In [1]: import numpy as np

In [2]: import numpy.linalg as la

In [3]: np.set_printoptions(suppress=True, linewidth=120)

In [4]: feats = np.load("case7.npy")

In [5]: feats
Out[5]: 
array([[-1,  0,  1,  0,  0,  0, -2],
       [ 0, -1,  0,  1, -1,  0,  0],
       [ 2,  0,  1,  0,  0,  0,  2],
       [ 0, -1,  0, -1,  2,  1,  0],
       [ 0, -1,  0, -1,  1, -1,  0],
       [ 0, -1,  0,  1,  1, -1,  0],
       [ 2,  0, -1,  0,  0,  0, -1]])

In [6]: # 2 blocks once reordered

In [7]: feats @ feats
Out[7]: 
array([[-1,  0,  2,  0,  0,  0,  6],
       [ 0,  1,  0, -1,  2,  2,  0],
       [ 4,  0,  1,  0,  0,  0, -4],
       [ 0, -1,  0, -1,  2, -4,  0],
       [ 0,  2,  0, -2, -1, -1,  0],
       [ 0,  0,  0, -4,  3,  1,  0],
       [-6,  0,  2,  0,  0,  0, -5]])

In [8]: (la.matrix_power((feats != 0) + (feats.T != 0) + np.eye(7), 7) > 0).astype(int)
Out[8]: 
array([[1, 0, 1, 0, 0, 0, 1],
       [0, 1, 0, 1, 1, 1, 0],
       [1, 0, 1, 0, 0, 0, 1],
       [0, 1, 0, 1, 1, 1, 0],
       [0, 1, 0, 1, 1, 1, 0],
       [0, 1, 0, 1, 1, 1, 0],
       [1, 0, 1, 0, 0, 0, 1]])

In [9]: np.round(la.det(feats), 2)
Out[9]: np.float64(130.0)

In [10]: np.round(np.sort(la.eigvals(feats).real), 2)
Out[10]: array([-2.22, -1.35, -1.35, -1.13,  0.67,  0.67,  1.71])

In [11]: np.flatnonzero(la.matrix_power((feats != 0) + (feats.T != 0) + np.eye(7), 7)[5])
Out[11]: array([1, 3, 4, 5])

In [12]: (feats != 0).astype(int)
Out[12]: 
array([[1, 0, 1, 0, 0, 0, 1],
       [0, 1, 0, 1, 1, 0, 0],
       [1, 0, 1, 0, 0, 0, 1],
       [0, 1, 0, 1, 1, 1, 0],
       [0, 1, 0, 1, 1, 1, 0],
       [0, 1, 0, 1, 1, 1, 0],
       [1, 0, 1, 0, 0, 0, 1]])

In [13]: Uu, sv, vt = la.svd(feats, full_matrices=False)

In [14]: np.allclose(Uu * sv @ vt, feats)
Out[14]: True

In [15]: np.round(vt @ vt.T, 2) + 0
Out[15]: 
array([[1., 0., 0., 0., 0., 0., 0.],
       [0., 1., 0., 0., 0., 0., 0.],
       [0., 0., 1., 0., 0., 0., 0.],
       [0., 0., 0., 1., 0., 0., 0.],
       [0., 0., 0., 0., 1., 0., 0.],
       [0., 0., 0., 0., 0., 1., 0.],
       [0., 0., 0., 0., 0., 0., 1.]])

In [16]: sv.round(2)
Out[16]: array([3.61, 3.16, 2.39, 2.24, 1.51, 1.41, 1.  ])

In [17]: np.round(np.abs(vt[0]), 2) + 0
Out[17]: array([0.71, 0.  , 0.  , 0.  , 0.  , 0.  , 0.71])

In [18]: Uu.shape, sv.shape, vt.shape
Out[18]: ((7, 7), (7,), (7, 7))

In [19]: np.round(Uu.T @ Uu, 2) + 0
Out[19]: 
array([[1., 0., 0., 0., 0., 0., 0.],
       [0., 1., 0., 0., 0., 0., 0.],
       [0., 0., 1., 0., 0., 0., 0.],
       [0., 0., 0., 1., 0., 0., 0.],
       [0., 0., 0., 0., 1., 0., 0.],
       [0., 0., 0., 0., 0., 1., 0.],
       [0., 0., 0., 0., 0., 0., 1.]])

In [20]: (sv > 1e-8).sum()
Out[20]: np.int64(7)

In [21]: round(float(np.sqrt((sv ** 2).sum())), 2), np.round(la.norm(feats), 2)
Out[21]: (6.24, np.float64(6.24))

In [22]: M2 = feats[0, 0] * feats[1:] - np.outer(feats[1:, 0], feats[0])

In [23]: M2
Out[23]: 
array([[ 0,  1,  0, -1,  1,  0,  0],
       [ 0,  0, -3,  0,  0,  0,  2],
       [ 0,  1,  0,  1, -2, -1,  0],
       [ 0,  1,  0,  1, -1,  1,  0],
       [ 0,  1,  0, -1, -1,  1,  0],
       [ 0,  0, -1,  0,  0,  0,  5]])

In [24]: la.matrix_rank(M2), la.matrix_rank(feats)
Out[24]: (np.int64(6), np.int64(7))

In [25]: feats[:, 0] / feats[0, 0]
Out[25]: array([ 1., -0., -2., -0., -0., -0., -2.])

In [26]: np.flatnonzero(~M2.round(6).any(axis=1))
Out[26]: array([], dtype=int64)

In [27]: X = np.loadtxt("mat.csv", delimiter=",")

In [28]: X
Out[28]: 
array([[-1.3,  1.5,  1.1,  0.4,  0.6],
       [ 0.1, -0.5,  0.4, -1.4,  0.1],
       [ 0.2,  2.8,  0.1,  1.5,  0.4],
       [ 1.4,  1.3,  0.2,  0.2, -1.6],
       [-2.5, -2.2,  0.4, -0.8,  1.7],
       [ 0.4,  0.1, -0.2, -0.1, -1. ]])

In [29]: la.norm(X, axis=1).argmax()
Out[29]: np.int64(4)

In [30]: X[5] @ X[3]
Out[30]: np.float64(2.23)

In [31]: round(float(la.norm(X[5], 1)), 2), np.round(la.norm(X[5], np.inf), 2)
Out[31]: (1.8, np.float64(1.0))

In [32]: round(float(la.norm(X, "nuc")), 2)
Out[32]: 11.14

In [33]: arr = np.load("dump.npy")

In [34]: arr
Out[34]: 
array([[0, 1, 1],
       [1, 0, 1],
       [1, 1, 0]])

In [35]: evals, V = la.eigh(arr)

In [36]: x0 = np.array([2, 1, 0])

In [37]: x0 @ arr @ x0 / (x0 @ x0), np.round(evals[0], 2), round(evals[-1], 2)
Out[37]: (np.float64(0.8), np.float64(-1.0), np.float64(2.0))

In [38]: np.round(la.eigvalsh(arr[1:, 1:]), 2)
Out[38]: array([-1.,  1.])

In [39]: np.round(V * np.abs(evals) @ V.T, 2)
Out[39]: 
array([[1.33, 0.33, 0.33],
       [0.33, 1.33, 0.33],
       [0.33, 0.33, 1.33]])

In [40]: (np.sign(V[:, -1].round(6)) == np.sign(V[0, -1].round(6))).astype(int)
Out[40]: array([1, 1, 1])
